In [1]: import numpy as np

In [2]: np.set_printoptions(precision=2, suppress=True, linewidth=120, legacy="1.25")

In [3]: def tidy(a):
   ...:     return np.round(a, 2) + 0
   ...: 

In [4]: W0 = np.loadtxt("mat.csv", delimiter=",")

In [5]: tidy(W0)
Out[5]: 
array([[ 0.7 ,  1.87, -0.21],
       [ 0.85,  1.05,  1.51],
       [-0.05,  1.26, -0.73],
       [-2.04,  0.35,  1.5 ],
       [-1.08,  0.71, -1.93]])

In [6]: out = W0 / np.linalg.norm(W0, axis=1, keepdims=True)

In [7]: cov = out @ out.T

In [8]: (np.abs(cov) > 0.9).astype(int)
Out[8]: 
array([[1, 0, 0, 0, 0],
       [0, 1, 0, 0, 0],
       [0, 0, 1, 0, 0],
       [0, 0, 0, 1, 0],
       [0, 0, 0, 0, 1]])

In [9]: out = np.c_[W0[:, :1] @ np.array([[5]]), np.array([-2, 5, -2, 4, -1])]

In [10]: tidy(out)
Out[10]: 
array([[  3.51,  -2.  ],
       [  4.23,   5.  ],
       [ -0.24,  -2.  ],
       [-10.19,   4.  ],
       [ -5.38,  -1.  ]])

In [11]: np.linalg.matrix_rank(np.c_[W0, out])
Out[11]: 4

In [12]: tidy(np.linalg.lstsq(W0, out[:, 0])[0])
Out[12]: array([5., 0., 0.])

In [13]: f = np.array([2, 3])

In [14]: tidy(np.convolve(W0[3], f))
Out[14]: array([-4.08, -5.42,  4.06,  4.51])

In [15]: tidy(np.polyval(f, W0[3]))
Out[15]: array([-1.08,  3.7 ,  6.01])

In [16]: hat = W0 @ np.linalg.solve(W0.T @ W0, W0.T)

In [17]: tidy((np.eye(5) - hat) @ W0)
Out[17]: 
array([[0., 0., 0.],
       [0., 0., 0.],
       [0., 0., 0.],
       [0., 0., 0.],
       [0., 0., 0.]])

In [18]: np.trace(hat)
Out[18]: 3.0

In [19]: tidy(np.diag(hat))
Out[19]: array([0.56, 0.53, 0.28, 0.98, 0.66])

In [20]: A = np.load("w.npy")

In [21]: A
Out[21]: 
array([[110,  26, 137,  71],
       [ 26,  62,  58,  62],
       [137,  58, 262,  96],
       [ 71,  62,  96,  88]])

In [22]: left, s, VT = np.linalg.svd(A)

In [23]: np.argmax(s[:-1] / (s[1:] + 1e-6)) + 1
Out[23]: 3

In [24]: out = left[:, :3] @ np.diag(s[:3]) @ VT[:3]

In [25]: np.linalg.matrix_rank(out)
Out[25]: 3

In [26]: tidy(np.abs(A - out).max())
Out[26]: 0.64

In [27]: tidy(np.linalg.norm(A - out) / np.linalg.norm(A))
Out[27]: 0.0

In [28]: f = np.array([2, 2, 2, 0])

In [29]: out = A + np.outer(f, np.eye(4)[0])

In [30]: tidy(np.linalg.det(out) / np.linalg.det(A)), tidy(1 + np.linalg.solve(A, f)[0])
Out[30]: (1.55, 1.55)

In [31]: np.linalg.matrix_rank(np.linalg.inv(out) - np.linalg.inv(A), tol=1e-8)
Out[31]: 1

In [32]: np.linalg.matrix_rank(out - A)
Out[32]: 1

In [33]: rng = np.random.default_rng(28670)

In [34]: z = rng.permutation(4)

In [35]: out = A[:, z] * rng.choice([-1, 1], 4)

In [36]: out
Out[36]: 
array([[  71, -137, -110,   26],
       [  62,  -58,  -26,   62],
       [  96, -262, -137,   58],
       [  88,  -96,  -71,   62]])

In [37]: left, _, VT = np.linalg.svd(A.T @ out)

In [38]: tidy(np.linalg.lstsq(A, out)[0])
Out[38]: 
array([[ 0.,  0., -1.,  0.],
       [ 0.,  0.,  0.,  1.],
       [ 0., -1.,  0.,  0.],
       [ 1.,  0.,  0.,  0.]])

In [39]: vec = np.array([2, 1, 2, 3])

In [40]: A @ vec
Out[40]: array([ 733,  416, 1144,  660])

In [41]: np.einsum("ij,j->i", A, vec)
Out[41]: array([ 733,  416, 1144,  660])

In [42]: (A @ vec).argmax()
Out[42]: 2

In [43]: A * vec
Out[43]: 
array([[220,  26, 274, 213],
       [ 52,  62, 116, 186],
       [274,  58, 524, 288],
       [142,  62, 192, 264]])

In [44]: t = np.radians(15)

In [45]: r_ = np.eye(4)

In [46]: r_[2, 2] = r_[3, 3] = np.cos(t)

In [47]: r_[2, 3], r_[3, 2] = -np.sin(t), np.sin(t)

In [48]: tidy(r_)
Out[48]: 
array([[ 1.  ,  0.  ,  0.  ,  0.  ],
       [ 0.  ,  1.  ,  0.  ,  0.  ],
       [ 0.  ,  0.  ,  0.97, -0.26],
       [ 0.  ,  0.  ,  0.26,  0.97]])

In [49]: out = A @ r_.T

In [50]: np.allclose(np.linalg.norm(A, axis=1), np.linalg.norm(out, axis=1))
Out[50]: True

In [51]: X = np.array([[2.88, 2.84, -0.71],
    ...:     [1.9, -4.16, 1.49],
    ...:     [-7.58, -1.19, -0.08],
    ...:     [-5.32, -2.01, 0.44],
    ...:     [-6.1, -0.02, -0.51],
    ...:     [-1.4, -1.49, 0.26],
    ...:     [0.8, -2.1, 0.74],
    ...:     [-5.01, -2.17, 0.42],
    ...:     [-3.64, -0.63, 0.14],
    ...:     [0.91, -2.13, 0.66],
    ...:     [-1.36, -1.37, 0.39],
    ...:     [-7.55, -1.32, 0.03],
    ...:     [-4.76, 1.42, -0.75],
    ...:     [-7.48, -1.31, 0.0],
    ...:     [4.79, -1.41, 0.71],
    ...:     [-1.29, -1.32, 0.34],
    ...:     [5.19, 2.2, -0.36],
    ...:     [2.8, 2.9, -0.85],
    ...:     [2.38, -0.62, 0.39],
    ...:     [-6.25, -0.05, -0.4]])

In [52]: vec = np.array([0, 1, 2])

In [53]: rhs = X @ vec

In [54]: tidy(np.linalg.pinv(X) @ X)
Out[54]: 
array([[1., 0., 0.],
       [0., 1., 0.],
       [0., 0., 1.]])

In [55]: tidy(np.linalg.solve(X.T @ X, X.T @ rhs))
Out[55]: array([0., 1., 2.])

In [56]: tidy(np.linalg.lstsq(X, rhs)[0])
Out[56]: array([0., 1., 2.])

In [57]: tidy(rhs)
Out[57]: 
array([ 1.42, -1.18, -1.35, -1.13, -1.04, -0.97, -0.62, -1.33, -0.35, -0.81, -0.59, -1.26, -0.08, -1.31,  0.01, -0.64,
        1.48,  1.2 ,  0.16, -0.85])

In [58]: rhs = rhs + 0.05 * rng.normal(size=20)

In [59]: tidy(rhs)
Out[59]: 
array([ 1.45, -1.08, -1.4 , -1.15, -1.07, -0.97, -0.63, -1.31, -0.39, -0.79, -0.53, -1.19, -0.06, -1.34,  0.02, -0.66,
        1.47,  1.17,  0.17, -0.86])

In [60]: b, *_ = np.linalg.lstsq(X, rhs)

In [61]: tidy(X.T @ (rhs - X @ b))
Out[61]: array([0., 0., 0.])

In [62]: tidy(np.linalg.norm(rhs - X @ b))
Out[62]: 0.15

In [63]: b.round()
Out[63]: array([0., 1., 2.])

In [64]: out = np.array([[-1, 6, -7], [-1, -2, -1], [-1, 2, 6]])

In [65]: feats = np.tril(out)

In [66]: feats
Out[66]: 
array([[-1,  0,  0],
       [-1, -2,  0],
       [-1,  2,  6]])

In [67]: # triangular: eigenvalues sit on the diagonal

In [68]: w, V = np.linalg.eig(feats)

In [69]: tidy(np.sort(np.linalg.eigvals(feats.T)))
Out[69]: array([-2., -1.,  6.])

In [70]: vec = np.array([-2, -1, -2])

In [71]: rhs = feats @ vec

In [72]: rhs
Out[72]: array([  2,   4, -12])

In [73]: tidy(np.linalg.solve(feats, feats[:, 2]))
Out[73]: array([0., 0., 1.])

In [74]: tidy(np.linalg.solve(feats.T, feats[1]))
Out[74]: array([0., 1., 0.])

In [75]: tidy(np.linalg.solve(feats, rhs))
Out[75]: array([-2., -1., -2.])

In [76]: tidy(np.linalg.solve(feats, rhs + feats[:, 1]))
Out[76]: array([-2.,  0., -2.])

In [77]: J = np.load("block10.npy")

In [78]: J
Out[78]: 
array([[6., 1., 1., 1., 1.],
       [1., 6., 1., 1., 1.],
       [1., 1., 6., 1., 1.],
       [1., 1., 1., 6., 1.],
       [1., 1., 1., 1., 6.]])

In [79]: # symmetric, so the eigenvalues are real

In [80]: w, V = np.linalg.eig(J)

In [81]: tidy(np.sort(np.linalg.eigvals(J.T)))
Out[81]: array([ 5.,  5.,  5.,  5., 10.])

In [82]: tidy(w)
Out[82]: array([ 5., 10.,  5.,  5.,  5.])

In [83]: tidy(np.sort(np.linalg.eigvals(np.linalg.inv(J))))
Out[83]: array([0.1, 0.2, 0.2, 0.2, 0.2])

In [84]: vec = np.ones(5)

In [85]: for _ in range(7):
    ...:     vec = J @ vec
    ...:     vec /= np.linalg.norm(vec)
    ...:     print(round(vec @ J @ vec, 2))
    ...: 
10.0
10.0
10.0
10.0
10.0
10.0
10.0

In [86]: tidy(vec)
Out[86]: array([0.45, 0.45, 0.45, 0.45, 0.45])

In [87]: mat = np.array([[2, 3, 4, 2], [3, 2, 3, 0], [4, 3, 2, 1], [2, 0, 1, 0]])

In [88]: mat
Out[88]: 
array([[2, 3, 4, 2],
       [3, 2, 3, 0],
       [4, 3, 2, 1],
       [2, 0, 1, 0]])

In [89]: tidy(np.linalg.eigvals(mat))
Out[89]: array([ 9.05,  0.71, -2.38, -1.38])

In [90]: tidy(np.poly(mat))
Out[90]: array([  1.,  -6., -27.,  -8.,  21.])

In [91]: tidy(np.linalg.det(2 * mat)), tidy(np.linalg.det(mat))
Out[91]: (336.0, 21.0)

In [92]: np.kron(np.eye(2, dtype=int), mat)
Out[92]: 
array([[2, 3, 4, 2, 0, 0, 0, 0],
       [3, 2, 3, 0, 0, 0, 0, 0],
       [4, 3, 2, 1, 0, 0, 0, 0],
       [2, 0, 1, 0, 0, 0, 0, 0],
       [0, 0, 0, 0, 2, 3, 4, 2],
       [0, 0, 0, 0, 3, 2, 3, 0],
       [0, 0, 0, 0, 4, 3, 2, 1],
       [0, 0, 0, 0, 2, 0, 1, 0]])

In [93]: tidy(np.linalg.det(mat[::-1]))
Out[93]: 21.0

In [94]: tidy(np.linalg.det(mat.T))
Out[94]: 21.0

In [95]: vec = np.array([3, 0, -1, 2])

In [96]: rhs = mat @ vec

In [97]: rhs
Out[97]: array([ 6,  6, 12,  5])

In [98]: tidy(np.linalg.solve(mat, rhs))
Out[98]: array([ 3.,  0., -1.,  2.])

In [99]: tidy(np.linalg.solve(mat.T, mat[1]))
Out[99]: array([0., 1., 0., 0.])

In [100]: Q = feats.astype(float).copy()

In [101]: for j in range(3):
     ...:     Q[:, j] -= Q[:, :j] @ (Q[:, :j].T @ Q[:, j])
     ...:     Q[:, j] /= np.linalg.norm(Q[:, j])
     ...: 

In [102]: tidy(Q.T @ Q)
Out[102]: 
array([[1., 0., 0.],
       [0., 1., 0.],
       [0., 0., 1.]])

In [103]: hat = np.triu(np.array([[2, 3, 2, 1], [1, 2, 1, 3], [0, 1, 3, 2], [0, 0, 1, 3]]), 1) + np.eye(4)

In [104]: out = hat @ mat @ np.linalg.inv(hat)

In [105]: tidy(np.linalg.det(out))
Out[105]: 21.0

In [106]: hat @ mat - mat @ hat
Out[106]: 
array([[ 19.,   6.,   7., -17.],
       [ 10.,  -6.,  -3., -14.],
       [  4., -12.,  -9., -17.],
       [  0.,  -6.,  -4.,  -4.]])

In [107]: np.linalg.matrix_rank(out)
Out[107]: 4

In [108]: np.trace(out), np.trace(mat)
Out[108]: (6.0, 6)

In [109]: out
Out[109]: 
array([[ 21., -48.,  24.,  79.],
       [ 13., -34.,  16.,  58.],
       [  8., -21.,   9.,  38.],
       [  2.,  -6.,   3.,  10.]])

In [110]: vec = np.array([2, 0, -1, 0])

In [111]: h = np.maximum(out @ vec, 0)

In [112]: np.maximum(out @ vec, 0) - np.maximum(-out @ vec, 0)
Out[112]: array([18., 10.,  7.,  1.])

In [113]: out.T @ h
Out[113]: array([  566., -1357.,   658.,  2278.])

In [114]: np.maximum(out @ (3 * vec), 0)
Out[114]: array([54., 30., 21.,  3.])

In [115]: np.flatnonzero(h > 1e-9)
Out[115]: array([0, 1, 2, 3])

In [116]: K = np.array([[-5, -1, 0, 0], [-3, -2, 0, 0], [0, 0, -5, -1], [0, 0, -3, -2]])

In [117]: Q = K.astype(float).copy()

In [118]: for j in range(4):
     ...:     Q[:, j] -= Q[:, :j] @ (Q[:, :j].T @ Q[:, j])
     ...:     Q[:, j] /= np.linalg.norm(Q[:, j])
     ...: 

In [119]: tidy(Q)
Out[119]: 
array([[-0.86,  0.51,  0.  ,  0.  ],
       [-0.51, -0.86,  0.  ,  0.  ],
       [ 0.  ,  0.  , -0.86,  0.51],
       [ 0.  ,  0.  , -0.51, -0.86]])

In [120]: out = np.linalg.inv(Q)

In [121]: tidy(np.linalg.slogdet(Q)[0])
Out[121]: 1.0

In [122]: np.allclose(out, Q.T)
Out[122]: True

In [123]: tidy(np.linalg.cond(Q))
Out[123]: 1.0

In [124]: tidy(np.linalg.inv(out))
Out[124]: 
array([[-0.86,  0.51,  0.  ,  0.  ],
       [-0.51, -0.86,  0.  ,  0.  ],
       [ 0.  ,  0.  , -0.86,  0.51],
       [ 0.  ,  0.  , -0.51, -0.86]])

In [125]: (np.abs(out) > 1e-9).astype(int)
Out[125]: 
array([[1, 1, 0, 0],
       [1, 1, 0, 0],
       [0, 0, 1, 1],
       [0, 0, 1, 1]])

In [126]: tidy(out)
Out[126]: 
array([[-0.86, -0.51,  0.  ,  0.  ],
       [ 0.51, -0.86,  0.  ,  0.  ],
       [ 0.  ,  0.  , -0.86, -0.51],
       [ 0.  ,  0.  ,  0.51, -0.86]])

In [127]: tidy(np.linalg.det(Q) * np.linalg.det(out))
Out[127]: 1.0

In [128]: def softmax(z):
     ...:     e = np.exp(z - z.max(axis=-1, keepdims=True))
     ...:     return e / e.sum(axis=-1, keepdims=True)
     ...: 

In [129]: tidy(softmax(out[3] + -1))
Out[129]: array([0.24, 0.24, 0.41, 0.1 ])

In [130]: tidy(softmax(10 * out[3]))
Out[130]: array([0.01, 0.01, 0.99, 0.  ])

In [131]: S = out @ out.T / np.sqrt(4)

In [132]: softmax(S).round(6).argmax(axis=1)
Out[132]: array([0, 1, 2, 3])

In [133]: tidy(softmax(S)[3] @ out)
Out[133]: array([-0.07, -0.3 ,  0.  , -0.41])

In [134]: vec = np.array([1, 2, 2, 0])

In [135]: h = np.maximum(K @ vec, 0)

In [136]: K.T @ h
Out[136]: array([0, 0, 0, 0])

In [137]: tidy(np.tanh(K @ vec))
Out[137]: array([-1., -1., -1., -1.])

In [138]: h
Out[138]: array([0, 0, 0, 0])

In [139]: K * (h > 1e-9)[:, None]
Out[139]: 
array([[0, 0, 0, 0],
       [0, 0, 0, 0],
       [0, 0, 0, 0],
       [0, 0, 0, 0]])
